$ ipython --no-banner

In [1]: import numpy as np

In [2]: np.set_printoptions(precision=2, suppress=True, linewidth=140, legacy="1.25")

In [3]: X = np.loadtxt("data.csv", delimiter=",")

In [4]: X
Out[4]: 
array([[5., 3., 4., 4.],
       [3., 6., 6., 6.],
       [4., 6., 8., 8.],
       [4., 6., 8., 8.]])

In [5]: w, evecs = np.linalg.eigh(X)

In [6]: np.abs(evecs[:, -1])
Out[6]: array([0.33, 0.47, 0.58, 0.58])

In [7]: np.round(np.linalg.eigvalsh(X @ X), 2) + 0
Out[7]: array([  0.  ,   1.27,   7.62, 534.1 ])

In [8]: np.round(evecs.T @ X @ evecs, 2) + 0
Out[8]: 
array([[ 0.  ,  0.  ,  0.  ,  0.  ],
       [ 0.  ,  1.13,  0.  ,  0.  ],
       [ 0.  ,  0.  ,  2.76,  0.  ],
       [ 0.  ,  0.  ,  0.  , 23.11]])

In [9]: w.round(2) + 0
Out[9]: array([ 0.  ,  1.13,  2.76, 23.11])

In [10]: round(w.sum(), 2), np.trace(X)
Out[10]: (27.0, 27.0)

In [11]: (w > 1e-8).sum(), (w < -1e-8).sum()
Out[11]: (3, 0)

In [12]: np.round(np.linalg.svd(X, compute_uv=False), 2) + 0
Out[12]: array([23.11,  2.76,  1.13,  0.  ])

In [13]: np.unique(w.round(6) + 0, return_counts=True)[1]
Out[13]: array([1, 1, 1, 1])

In [14]: evecs @ np.diag(w) @ evecs.T
Out[14]: 
array([[5., 3., 4., 4.],
       [3., 6., 6., 6.],
       [4., 6., 8., 8.],
       [4., 6., 8., 8.]])

In [15]: np.linalg.eigvalsh(X + -2 * np.eye(4))
Out[15]: array([-2.  , -0.87,  0.76, 21.11])

In [16]: np.round(evecs.T @ evecs, 2) + 0
Out[16]: 
array([[1., 0., 0., 0.],
       [0., 1., 0., 0.],
       [0., 0., 1., 0.],
       [0., 0., 0., 1.]])

In [17]: round(np.linalg.det(2 * X), 2), round(np.linalg.det(X), 2)
Out[17]: (-0.0, -0.0)

In [18]: round(float(np.linalg.eigvals(X).sum().real), 2)
Out[18]: 27.0

In [19]: np.round(np.linalg.eigvals(X), 2) + 0
Out[19]: array([23.11,  2.76,  1.13,  0.  ])

In [20]: B = np.array([[0, 0, 1], [2, 2, 2], [0, 2, 1], [1, 1, 0]])

In [21]: np.einsum("ij->j", X)
Out[21]: array([16., 21., 26., 26.])

In [22]: np.einsum("ij,ij->i", X, X)
Out[22]: array([ 66., 117., 180., 180.])

In [23]: U, sigma, vt = np.linalg.svd(X)

In [24]: evecs = vt[:(sigma > 1e-8).sum()]

In [25]: rng = np.random.default_rng(29)

In [26]: x = X[1] + 5 * X[0] + rng.integers(2) * np.eye(4)[3]

In [27]: x
Out[27]: array([28., 21., 26., 27.])

In [28]: np.round(evecs.T @ evecs, 2) + 0
Out[28]: 
array([[1. , 0. , 0. , 0. ],
       [0. , 1. , 0. , 0. ],
       [0. , 0. , 0.5, 0.5],
       [0. , 0. , 0.5, 0.5]])

In [29]: np.linalg.lstsq(X[:-1].T, X[-1])[2]
Out[29]: 3

In [30]: np.allclose(X[:-1].T @ np.linalg.lstsq(X[:-1].T, X[-1])[0], X[-1])
Out[30]: True

In [31]: data = rng.normal(size=(13, 3))

In [32]: data = 10 * data / np.linalg.norm(data, axis=1, keepdims=True)

In [33]: data
Out[33]: 
array([[ 2.07, -6.86, -6.97],
       [ 1.66, -5.97,  7.85],
       [-0.56,  6.53, -7.55],
       [-1.89, -4.48, -8.74],
       [-9.37,  0.25, -3.49],
       [-7.26, -5.58,  4.02],
       [ 4.42,  5.34,  7.2 ],
       [ 9.94,  0.98,  0.51],
       [-6.2 , -4.78,  6.23],
       [ 9.87,  1.6 , -0.29],
       [ 2.56, -9.35, -2.44],
       [-1.99,  8.51, -4.86],
       [ 2.69,  5.36,  8.  ]])

In [34]: cen = data - data.mean(axis=0)

In [35]: U, sigma, vt = np.linalg.svd(cen, full_matrices=False)

In [36]: (np.sign(U[:, 0]) == np.sign(U[0, 0])).astype(int)
Out[36]: array([1, 0, 1, 1, 1, 1, 0, 0, 1, 0, 1, 0, 0])

In [37]: sigma ** 2 / (sigma ** 2).sum()
Out[37]: array([0.4 , 0.34, 0.26])

In [38]: vt[0] * np.sign(vt[0, np.abs(vt[0]).argmax()])
Out[38]: array([0.67, 0.52, 0.53])

In [39]: round(float((sigma ** 2).sum() ** 2 / (sigma ** 4).sum()), 2)
Out[39]: 2.92

In [40]: m1 = np.array([[-1.4, -2.38, 0.7, 2.1, -1.82],
    ...:     [-0.5, -0.85, 0.25, 0.75, -0.65],
    ...:     [-0.6, -1.02, 0.3, 0.9, -0.78],
    ...:     [1.2, 2.04, -0.6, -1.8, 1.56]])

In [41]: m1
Out[41]: 
array([[-1.4 , -2.38,  0.7 ,  2.1 , -1.82],
       [-0.5 , -0.85,  0.25,  0.75, -0.65],
       [-0.6 , -1.02,  0.3 ,  0.9 , -0.78],
       [ 1.2 ,  2.04, -0.6 , -1.8 ,  1.56]])

In [42]: x = np.array([0, -2, 0, -1, 1])

In [43]: a = np.maximum(m1 @ x, 0)

In [44]: np.tanh(m1 @ x)
Out[44]: array([ 0.69,  0.29,  0.35, -0.62])

In [45]: np.maximum(m1 @ (3 * x), 0)
Out[45]: array([2.52, 0.9 , 1.08, 0.  ])

In [46]: a
Out[46]: array([0.84, 0.3 , 0.36, 0.  ])

In [47]: m1.T @ a
Out[47]: array([-1.54, -2.62,  0.77,  2.31, -2.  ])

In [48]: m1 * (a > 1e-9)[:, None]
Out[48]: 
array([[-1.4 , -2.38,  0.7 ,  2.1 , -1.82],
       [-0.5 , -0.85,  0.25,  0.75, -0.65],
       [-0.6 , -1.02,  0.3 ,  0.9 , -0.78],
       [ 0.  ,  0.  , -0.  , -0.  ,  0.  ]])

In [49]: rank = np.linalg.matrix_rank(m1)

In [50]: rank
Out[50]: 1

In [51]: null = np.linalg.svd(m1)[2][rank:].T

In [52]: np.allclose(m1 @ null, 0)
Out[52]: True

In [53]: [int(np.linalg.matrix_rank(m1[:i])) for i in range(1, len(m1) + 1)]
Out[53]: [1, 1, 1, 1]

In [54]: [int(np.linalg.matrix_rank(np.delete(m1, i, axis=0))) for i in range(4)]
Out[54]: [1, 1, 1, 1]

In [55]: W1 = np.array([[3, 1, -2, 1, 3],
    ...:     [0, 3, -3, -2, -3],
    ...:     [2, -1, -2, -1, 0],
    ...:     [0, -1, -3, 1, 0],
    ...:     [0, 3, -1, -1, -1]])

In [56]: coef = np.array([2, 1, 1, 3, 3])

In [57]: hid = np.maximum(m1 @ W1 + coef, 0)

In [58]: (hid > 0).mean(axis=0)
Out[58]: array([0.75, 0.25, 0.75, 0.75, 0.75])

In [59]: (hid > 0).astype(int)
Out[59]: 
array([[0, 0, 1, 1, 1],
       [1, 0, 1, 1, 1],
       [1, 0, 1, 1, 1],
       [1, 1, 0, 0, 0]])

In [60]: Z = np.array([[4, 4], [-4, -4], [-2, 0], [2, 1], [0, 0]])

In [61]: hid @ Z
Out[61]: 
array([[  9.04,   9.58],
       [  9.8 ,   9.35],
       [  9.36,   9.02],
       [-44.  , -44.  ]])

In [62]: W0 = np.load("block14.npy")

In [63]: W0
Out[63]: 
array([[ -3.48,   1.72,   1.85,  -3.72],
       [  0.48,  -1.32,  -1.04,  -0.45],
       [ -1.69,  -0.62,  -1.1 ,  -0.45],
       [  2.65,  -0.85,  -2.74,   3.42],
       [ -4.26,  -4.47,   0.3 ,  -6.98],
       [  3.2 ,   6.31,   2.77,   1.09],
       [  5.22,   0.66,  -3.77,   7.29],
       [ -0.2 ,  -4.61,  -2.99,  -0.45],
       [ -1.83,  -3.28,  -2.3 ,  -0.93],
       [  0.1 ,   4.24,  -0.45,   3.42],
       [  0.08,   2.15,   2.91,  -3.85],
       [  1.8 ,   9.23,   2.73,   3.3 ],
       [  1.39,   3.13,   2.02,  -1.12],
       [  1.76,   2.29,  -2.35,   5.3 ],
       [ -3.49,  -7.6 ,  -3.9 ,  -2.74],
       [ -2.84,   1.73,   0.63,  -1.53],
       [ -0.04,   1.76,   1.9 ,  -2.63],
       [ -4.97, -10.06,  -0.19, -11.4 ],
       [ -0.79,  -2.12,  -4.3 ,   3.66],
       [  5.04,   6.9 ,   1.84,   3.73],
       [ -5.69,  -9.58,  -3.47,  -5.93],
       [  4.17,   4.28,  -0.43,   4.77]])

In [64]: gram = W0.T @ W0

In [65]: np.allclose(gram, gram.T)
Out[65]: True

In [66]: np.diag(gram)
Out[66]: array([210.27, 548.14, 128.51, 428.76])

In [67]: round(np.trace(gram), 2), round(float((W0 ** 2).sum()), 2)
Out[67]: (1315.68, 1315.68)

In [68]: np.linalg.svd(W0, compute_uv=False) ** 2
Out[68]: array([977.01, 288.67,  44.07,   5.93])

In [69]: np.linalg.matrix_rank(gram)
Out[69]: 4

In [70]: D = np.linalg.norm(W0[:, None] - W0[None], axis=-1)

In [71]: D.mean(axis=1).argmax()
Out[71]: 17

In [72]: np.linalg.matrix_rank(D ** 2)
Out[72]: 6

In [73]: D[:5, :5]
Out[73]: 
array([[ 0.  ,  6.63,  5.3 , 10.78,  7.21],
       [ 6.63,  0.  ,  2.28,  4.77,  8.77],
       [ 5.3 ,  2.28,  0.  ,  6.05,  8.13],
       [10.78,  4.77,  6.05,  0.  , 13.35],
       [ 7.21,  8.77,  8.13, 13.35,  0.  ]])

In [74]: proj = data @ np.linalg.solve(data.T @ data, data.T)

In [75]: np.diag(proj)
Out[75]: array([0.26, 0.23, 0.23, 0.21, 0.23, 0.22, 0.2 , 0.24, 0.23, 0.23, 0.27, 0.25, 0.21])

In [76]: proj @ data[:, 2]
Out[76]: array([-6.97,  7.85, -7.55, -8.74, -3.49,  4.02,  7.2 ,  0.51,  6.23, -0.29, -2.44, -4.86,  8.  ])

In [77]: np.linalg.matrix_rank(np.eye(13) - proj)
Out[77]: 10

In [78]: np.trace(proj)
Out[78]: 3.0

In [79]: gram = np.cov(W0, rowvar=False)

In [80]: np.corrcoef(W0.T)
Out[80]: 
array([[ 1.  ,  0.73,  0.16,  0.83],
       [ 0.73,  1.  ,  0.63,  0.64],
       [ 0.16,  0.63,  1.  , -0.19],
       [ 0.83,  0.64, -0.19,  1.  ]])

In [81]: round(float(np.corrcoef(W0[:, 1], W0[:, 0])[0, 1]), 2)
Out[81]: 0.73

In [82]: np.polyfit(W0[:, 1], W0[:, 0], 1)
Out[82]: array([ 0.45, -0.15])

In [83]: W0.std(axis=0)
Out[83]: array([3.09, 4.99, 2.35, 4.41])

In [84]: K = np.load("out17.npy")

In [85]: K
Out[85]: 
array([[ -4,   1,   2],
       [  3,   1,   1],
       [  1,   5,   5],
       [-10,  -1,   0]])

In [86]: B = K + rng.integers(-2, 3, (4, 2)) @ rng.integers(-2, 3, (2, 3))

In [87]: B
Out[87]: 
array([[ -7,  -3,  -1],
       [ -3,  -3,  -5],
       [  2,   7,   6],
       [-12,  -3,  -2]])

In [88]: np.round(np.linalg.svd(B - K, compute_uv=False), 2) + 0
Out[88]: array([11.69,  1.86,  0.  ])

In [89]: np.abs(B - K).sum(axis=1)
Out[89]: array([10, 16,  4,  6])

In [90]: u = np.array([-2, 2])

In [91]: J = 4 * np.eye(2) + np.outer(u, u)

In [92]: J
Out[92]: 
array([[ 8., -4.],
       [-4.,  8.]])

In [93]: w, evecs = np.linalg.eig(J)

In [94]: w
Out[94]: array([12.,  4.])

In [95]: np.prod(w)
Out[95]: 48.0

In [96]: J @ evecs[:, 0] - w[0] * evecs[:, 0]
Out[96]: array([0., 0.])

In [97]: np.sort(np.linalg.eigvals(J.T))
Out[97]: array([ 4., 12.])

In [98]: np.sort(np.linalg.eigvals(np.linalg.inv(J)))
Out[98]: array([0.08, 0.25])

In [99]: B = np.linalg.inv(J)

In [100]: np.round(np.linalg.det(J) * np.linalg.det(B), 2)
Out[100]: 1.0

In [101]: np.linalg.inv(B)
Out[101]: 
array([[ 8., -4.],
       [-4.,  8.]])

In [102]: B
Out[102]: 
array([[0.17, 0.08],
       [0.08, 0.17]])

In [103]: J @ B
Out[103]: 
array([[1., 0.],
       [0., 1.]])

In [104]: round(np.linalg.slogdet(J)[0], 2)
Out[104]: 1.0

In [105]: x = np.array([5, 2])

In [106]: target = J @ x

In [107]: coef, lr = np.zeros(2), 1 / np.linalg.norm(J, 2) ** 2

In [108]: for i in range(8):
     ...:     coef -= lr * J.T @ (J @ coef - target)
     ...:     if i % 2 == 0: print(i, round(np.linalg.norm(J @ coef - target), 2))
     ...: 
0 17.6
2 13.91
4 10.99
6 8.68

In [109]: np.round(np.linalg.cond(J), 2)
Out[109]: 3.0

In [110]: coef
Out[110]: array([3.64, 0.64])

In [111]: L = np.linalg.cholesky(J)

In [112]: J / np.sqrt(np.outer(np.diag(J), np.diag(J)))
Out[112]: 
array([[ 1. , -0.5],
       [-0.5,  1. ]])

In [113]: round(np.prod(np.diag(L)) ** 2, 2), round(np.linalg.det(J), 2)
Out[113]: (48.0, 48.0)

In [114]: W1 = np.array([[3, 1, 1, 0], [2, 2, 2, 2]])

In [115]: coef = np.array([-4, 5, -3, -3])

In [116]: hid = np.maximum(J @ W1 + coef, 0)

In [117]: (hid > 0).astype(int)
Out[117]: 
array([[1, 1, 0, 0],
       [0, 1, 1, 1]])

In [118]: Z = np.array([[3, 3, 2], [-1, 0, -3], [2, 0, -1], [-3, -2, 1]])

In [119]: hid @ Z
Out[119]: 
array([[ 31.,  36.,   9.],
       [-38., -26., -47.]])

In [120]: arr = np.array([[2.96, 3.01, 0.0],
     ...:     [2.99, 2.96, -0.09],
     ...:     [2.98, 3.1, -0.01],
     ...:     [2.97, 2.98, 0.03],
     ...:     [2.99, 2.99, -0.08],
     ...:     [3.06, 3.02, 0.05],
     ...:     [2.87, 2.95, -0.03],
     ...:     [0.99, 2.03, -0.02],
     ...:     [1.04, 1.98, -0.04],
     ...:     [1.06, 1.98, 0.0],
     ...:     [0.97, 2.02, 0.03],
     ...:     [1.02, 1.95, 0.08],
     ...:     [1.04, 1.98, -0.09],
     ...:     [1.03, 1.92, -0.02],
     ...:     [2.03, -0.05, -0.01],
     ...:     [2.05, 0.05, -0.03],
     ...:     [2.06, -0.02, 0.07],
     ...:     [2.09, 0.03, 0.07],
     ...:     [2.06, -0.01, -0.02],
     ...:     [1.99, -0.04, -0.07],
     ...:     [1.86, -0.06, 0.1]])

In [121]: np.linalg.cond(arr) > 100
Out[121]: False

In [122]: [round(float(x), 2) for x in np.linalg.svd(arr, compute_uv=False)[:3]]
Out[122]: [13.07, 4.2, 0.24]

In [123]: round(np.log10(np.linalg.cond(arr)))
Out[123]: 2

In [124]: np.linalg.matrix_rank(arr, rtol=0.1)
Out[124]: 2

In [125]: gram = np.cov(arr, rowvar=False)

In [126]: gram.shape
Out[126]: (3, 3)

In [127]: np.polyfit(arr[:, 2], arr[:, 0], 1)
Out[127]: array([-1.16,  2.  ])

In [128]: np.median(arr, axis=0)
Out[128]: array([ 2.05,  1.98, -0.01])

In [129]: np.corrcoef(arr.T)
Out[129]: 
array([[ 1.  ,  0.32, -0.08],
       [ 0.32,  1.  , -0.26],
       [-0.08, -0.26,  1.  ]])

In [130]: round(float(np.corrcoef(arr[:, 2], arr[:, 0])[0, 1]), 2)
Out[130]: -0.08
